In [1]: import numpy as np

In [2]: from numpy import linalg as LA

In [3]: np.set_printoptions(precision=1, suppress=True, linewidth=100, floatmode="fixed")

In [4]: rd = lambda a: np.round(a, 1) + 0

In [5]: arr = np.load("case9.npy")

In [6]: arr
Out[6]: 
array([[ 1.0, -2.0,  0.0,  0.0,  0.0,  0.0,  0.0],
       [-2.0,  3.0, -2.0,  0.0,  0.0,  0.0,  0.0],
       [ 0.0, -2.0,  1.0, -2.0,  0.0,  0.0,  0.0],
       [ 0.0,  0.0, -2.0, -2.0, -2.0,  0.0,  0.0],
       [ 0.0,  0.0,  0.0, -2.0,  1.0, -2.0,  0.0],
       [ 0.0,  0.0,  0.0,  0.0, -2.0, -1.0, -2.0],
       [ 0.0,  0.0,  0.0,  0.0,  0.0, -2.0,  4.0]])

In [7]: # symmetric, so the eigenvalues are real

In [8]: rng = np.random.default_rng(9713)

In [9]: labels = rng.permutation(7)

In [10]: labels
Out[10]: array([5, 4, 1, 2, 6, 3, 0])

In [11]: A2 = arr[labels][:, labels]

In [12]: A2
Out[12]: 
array([[-1.0, -2.0,  0.0,  0.0, -2.0,  0.0,  0.0],
       [-2.0,  1.0,  0.0,  0.0,  0.0, -2.0,  0.0],
       [ 0.0,  0.0,  3.0, -2.0,  0.0,  0.0, -2.0],
       [ 0.0,  0.0, -2.0,  1.0,  0.0, -2.0,  0.0],
       [-2.0,  0.0,  0.0,  0.0,  4.0,  0.0,  0.0],
       [ 0.0, -2.0,  0.0, -2.0,  0.0, -2.0,  0.0],
       [ 0.0,  0.0, -2.0,  0.0,  0.0,  0.0,  1.0]])

In [13]: np.trace(A2)
Out[13]: np.float64(7.0)

In [14]: E = np.vander(np.arange(5) - 2, 4, increasing=True)

In [15]: E
Out[15]: 
array([[ 1, -2,  4, -8],
       [ 1, -1,  1, -1],
       [ 1,  0,  0,  0],
       [ 1,  1,  1,  1],
       [ 1,  2,  4,  8]])

In [16]: f = np.array([4, 1])

In [17]: np.convolve(E[0], f)
Out[17]: array([  4,  -7,  14, -28,  -8])

In [18]: np.cross(E[0, :3], E[2, :3])
Out[18]: array([0, 4, 2])

In [19]: np.polyval(f, E[0])
Out[19]: array([  5,  -7,  17, -31])

In [20]: np.correlate(E[0], E[2], "full")
Out[20]: array([ 0,  0,  0,  1, -2,  4, -8])

In [21]: f, g = E[2], E[1]

In [22]: f @ f
Out[22]: np.int64(1)

In [23]: pr = (f @ g) / (f @ f) * f

In [24]: LA.matrix_rank(np.outer(f, g))
Out[24]: np.int64(1)

In [25]: np.outer(f, g)
Out[25]: 
array([[ 1, -1,  1, -1],
       [ 0,  0,  0,  0],
       [ 0,  0,  0,  0],
       [ 0,  0,  0,  0]])

In [26]: pr
Out[26]: array([1.0, 0.0, 0.0, 0.0])

In [27]: A2 = E / np.sqrt((E ** 2).mean(axis=1, keepdims=True))

In [28]: LA.matrix_rank(A2) == LA.matrix_rank(E)
Out[28]: np.True_

In [29]: rd(LA.norm(A2, axis=1))
Out[29]: array([2.0, 2.0, 2.0, 2.0, 2.0])

In [30]: LA.matrix_rank(E - E.mean(axis=1, keepdims=True))
Out[30]: np.int64(3)

In [31]: print(A2[3])
[1.0 1.0 1.0 1.0]

In [32]: rd(E - E.mean(axis=1, keepdims=True))
Out[32]: 
array([[ 2.2, -0.8,  5.2, -6.8],
       [ 1.0, -1.0,  1.0, -1.0],
       [ 0.8, -0.2, -0.2, -0.2],
       [ 0.0,  0.0,  0.0,  0.0],
       [-2.8, -1.8,  0.2,  4.2]])

In [33]: hat = E @ LA.solve(E.T @ E, E.T)

In [34]: rd((np.eye(5) - hat) @ E)
Out[34]: 
array([[0.0, 0.0, 0.0, 0.0],
       [0.0, 0.0, 0.0, 0.0],
       [0.0, 0.0, 0.0, 0.0],
       [0.0, 0.0, 0.0, 0.0],
       [0.0, 0.0, 0.0, 0.0]])

In [35]: print(np.trace(hat))
4.0

In [36]: LA.matrix_rank(np.eye(5) - hat)
Out[36]: np.int64(1)

In [37]: print(np.allclose(hat @ hat, hat))
True

In [38]: rd(np.diag(hat))
Out[38]: array([1.0, 0.8, 0.5, 0.8, 1.0])

In [39]: def softmax(z):
    ...:     e = np.exp(z - z.max(axis=-1, keepdims=True))
    ...:     return e / e.sum(axis=-1, keepdims=True)
    ...: 

In [40]: rd(softmax(E[2] + 2))
Out[40]: array([0.5, 0.2, 0.2, 0.2])

In [41]: scores = E @ E.T / np.sqrt(4)

In [42]: softmax(scores).round(6).argmax(axis=1)
Out[42]: array([0, 0, 0, 4, 4])

In [43]: K = np.load("arr.npy")

In [44]: K
Out[44]: 
array([[8, 6, 5, 5, 8],
       [4, 2, 1, 1, 4],
       [3, 1, 0, 0, 3],
       [6, 4, 3, 3, 6],
       [6, 4, 3, 3, 6]])

In [45]: # rows 3 and 4 are equal

In [46]: A2 = E + rng.integers(-2, 3, (5, 2)) @ rng.integers(-2, 3, (2, 4))

In [47]: A2
Out[47]: 
array([[-1, -3,  5, -5],
       [ 3,  0,  0, -4],
       [ 0,  1, -1,  1],
       [ 0, -4,  6,  4],
       [ 2,  1,  5,  7]])

In [48]: print(rd(LA.svd(A2 - E, compute_uv=False)))
[8.9 4.4 0.0 0.0]

In [49]: A2 - E
Out[49]: 
array([[-2, -1,  1,  3],
       [ 2,  1, -1, -3],
       [-1,  1, -1,  1],
       [-1, -5,  5,  3],
       [ 1, -1,  1, -1]])

In [50]: LA.matrix_rank(A2 - E, tol=1e-8)
Out[50]: np.int64(2)

In [51]: np.abs(A2 - E).sum(axis=1)
Out[51]: array([ 7,  7,  4, 14,  4])

In [52]: f, g = A2[1], A2[2]

In [53]: f @ f
Out[53]: np.int64(25)

In [54]: print(f @ g)
-4

In [55]: pr = (f @ g) / (f @ f) * f

In [56]: rd(pr)
Out[56]: array([-0.5,  0.0,  0.0,  0.6])

In [57]: print(rd(LA.norm(f + g) ** 2 + LA.norm(f - g) ** 2))
56.0

In [58]: LA.matrix_rank(np.outer(f, g))
Out[58]: np.int64(1)

In [59]: rd(g - pr)
Out[59]: array([ 0.5,  1.0, -1.0,  0.4])

In [60]: (g - pr) @ f
Out[60]: np.float64(0.0)

In [61]: A2 = np.c_[E[:, :3] @ np.array([[-1, 2, -2], [3, 1, 0], [2, 0, 2]]), np.array([-2, 1, 5, -4, 5])]

In [62]: A2
Out[62]: 
array([[ 1,  0,  6, -2],
       [-2,  1,  0,  1],
       [-1,  2, -2,  5],
       [ 4,  3,  0, -4],
       [13,  4,  6,  5]])

In [63]: rd(LA.lstsq(E, A2[:, 0])[0])
Out[63]: array([-1.0,  3.0,  2.0,  0.0])

In [64]: LA.matrix_rank(np.c_[E, A2])
Out[64]: np.int64(5)

In [65]: A = np.array([[0.0, 1.0, -2.0], [1.0, 0.0, 0.0], [-2.0, 0.0, 0.0]])

In [66]: ev, evecs = LA.eigh(A)

In [67]: print(rd(LA.svd(A, compute_uv=False)))
[2.2 2.2 0.0]

In [68]: rd(np.abs(evecs[:, -1]))
Out[68]: array([0.7, 0.3, 0.6])

In [69]: rd(LA.eigvalsh(A + 5 * np.eye(3)))
Out[69]: array([2.8, 5.0, 7.2])

In [70]: print(rd(LA.eigvalsh(A @ A)))
[0.0 5.0 5.0]

In [71]: (ev > 1e-8).sum(), (ev < -1e-8).sum()
Out[71]: (np.int64(1), np.int64(1))

In [72]: rd(ev)
Out[72]: array([-2.2,  0.0,  2.2])

In [73]: np.unique(ev.round(6) + 0, return_counts=True)[1]
Out[73]: array([1, 1, 1])

In [74]: print(np.abs(evecs[:, -1]).round(6).argmax())
0

In [75]: [round(float(x), 1) for x in LA.svd(A, compute_uv=False)[:3]]
Out[75]: [2.2, 2.2, 0.0]

In [76]: LA.cond(A) > 100
Out[76]: np.True_

In [77]: ev, evecs = LA.eigh(A)

In [78]: x = np.array([5, 5, 1])

In [79]: rd(evecs * np.abs(ev) @ evecs.T)
Out[79]: 
array([[ 2.2,  0.0,  0.0],
       [ 0.0,  0.4, -0.9],
       [ 0.0, -0.9,  1.8]])

In [80]: rd(x @ A @ x / (x @ x)), rd(ev[0]), rd(ev[-1])
Out[80]: (np.float64(0.6), np.float64(-2.2), np.float64(2.2))

In [81]: print(np.abs(A).sum(axis=1).max(), rd(np.abs(ev).max()))
3.0 2.2

In [82]: print(rd(LA.eigvalsh(A[1:, 1:])))
[0.0 0.0]

In [83]: rk = LA.matrix_rank(A)

In [84]: rk
Out[84]: np.int64(2)

In [85]: null = LA.svd(A)[2][rk:].T

In [86]: print(rd(null @ null.T))
[[0.0 0.0 0.0]
 [0.0 0.8 0.4]
 [0.0 0.4 0.2]]

In [87]: null.shape
Out[87]: (3, 1)

In [88]: null[:, 0] / null[np.abs(null[:, 0]).round(6).argmax(), 0]
Out[88]: array([0.0, 1.0, 0.5])

In [89]: np.allclose(A @ null, 0)
Out[89]: True

In [90]: print([int(LA.matrix_rank(A[:, :j + 1])) for j in range(3)])
[1, 2, 2]

In [91]: A @ null
Out[91]: 
array([[0.0],
       [0.0],
       [0.0]])

In [92]: [int(LA.matrix_rank(np.delete(A, i, axis=0))) for i in range(3)]
Out[92]: [1, 2, 2]

In [93]: print(LA.matrix_rank(A.T @ A), LA.matrix_rank(A @ A.T))
2 2

In [94]: print(np.einsum("ij,ji->", A, A))
10.0

In [95]: rd(LA.det(A.T))
Out[95]: np.float64(0.0)

In [96]: rd(LA.eigvals(A))
Out[96]: array([ 2.2, -2.2,  0.0])

In [97]: rd(np.poly(A))
Out[97]: array([ 1.0,  0.0, -5.0,  0.0])

In [98]: print(rd(LA.det(A[::-1])))
0.0

In [99]: np.kron(np.eye(2, dtype=int), A)
Out[99]: 
array([[ 0.0,  1.0, -2.0,  0.0,  0.0, -0.0],
       [ 1.0,  0.0,  0.0,  0.0,  0.0,  0.0],
       [-2.0,  0.0,  0.0, -0.0,  0.0,  0.0],
       [ 0.0,  0.0, -0.0,  0.0,  1.0, -2.0],
       [ 0.0,  0.0,  0.0,  1.0,  0.0,  0.0],
       [-0.0,  0.0,  0.0, -2.0,  0.0,  0.0]])

In [100]: data = np.load("a.npy")

In [101]: data
Out[101]: 
array([[-3, -2,  0, -2],
       [-1,  2,  1, -1],
       [-2,  1, -2,  2],
       [-3,  1,  3, -1],
       [ 2,  1, -2,  1]])

In [102]: t = np.radians(30)

In [103]: R = np.eye(4)

In [104]: R[1, 1] = R[2, 2] = np.cos(t)

In [105]: R[1, 2], R[2, 1] = -np.sin(t), np.sin(t)

In [106]: print(rd(R))
[[ 1.0  0.0  0.0  0.0]
 [ 0.0  0.9 -0.5  0.0]
 [ 0.0  0.5  0.9  0.0]
 [ 0.0  0.0  0.0  1.0]]

In [107]: A2 = data @ R.T

In [108]: rd(np.abs(A2 - data).max(axis=0))
Out[108]: array([0.0, 1.6, 1.0, 0.0])

In [109]: rd(A2)
Out[109]: 
array([[-3.0, -1.7, -1.0, -2.0],
       [-1.0,  1.2,  1.9, -1.0],
       [-2.0,  1.9, -1.2,  2.0],
       [-3.0, -0.6,  3.1, -1.0],
       [ 2.0,  1.9, -1.2,  1.0]])

In [110]: np.allclose(LA.norm(data, axis=1), LA.norm(A2, axis=1))
Out[110]: True
